$ python3 -q
>>> import numpy as np
>>> np.set_printoptions(precision=2, suppress=True, linewidth=120)
>>> def rd(a):
...     return np.round(a, 2) + 0
... 
>>> W0 = np.load("block7.npy")
>>> W0
array([[ 2,  5,  3,  8],
       [ 2,  1,  4,  4],
       [-7, -5,  2, -7],
       [ 8,  0,  3, -5]])
>>> np.kron(np.eye(2, dtype=int), W0)
array([[ 2,  5,  3,  8,  0,  0,  0,  0],
       [ 2,  1,  4,  4,  0,  0,  0,  0],
       [-7, -5,  2, -7,  0,  0,  0,  0],
       [ 8,  0,  3, -5,  0,  0,  0,  0],
       [ 0,  0,  0,  0,  2,  5,  3,  8],
       [ 0,  0,  0,  0,  2,  1,  4,  4],
       [ 0,  0,  0,  0, -7, -5,  2, -7],
       [ 0,  0,  0,  0,  8,  0,  3, -5]])
>>> np.einsum("ij,ji->", W0, W0)
np.int64(58)
>>> rd(np.linalg.det(W0.T))
np.float64(1173.0)
>>> rd(np.poly(W0))
array([   1.,    0.,  -29.,  685., 1173.])
>>> rd(np.linalg.eigvals(W0).sum().real)
np.float64(0.0)
>>> np.linalg.matrix_power(W0, 3)
array([[-478,    5,  208,  189],
       [-432, -109,  -30,  -26],
       [-322, -230, -763, -271],
       [ 399, -275,  199, -705]])
>>> np.linalg.determinant(W0)
Traceback (most recent call last):
  File "<python-input-11>", line 1, in <module>
    np.linalg.determinant(W0)
    ^^^^^^^^^^^^^^^^^^^^^
AttributeError: module 'numpy.linalg' has no attribute 'determinant'
>>> np.allclose(W0 @ W0.T, W0.T @ W0)
False
>>> np.allclose(W0, W0.T)
False
>>> rd(np.linalg.det(W0))
np.float64(1173.0)
>>> W0 @ W0
array([[ 57,   0,  56, -25],
       [ 10,  -9,  30, -28],
       [-94, -50, -58, -55],
       [-45,  25,  15,  68]])
>>> np.trace(W0)
np.int64(0)
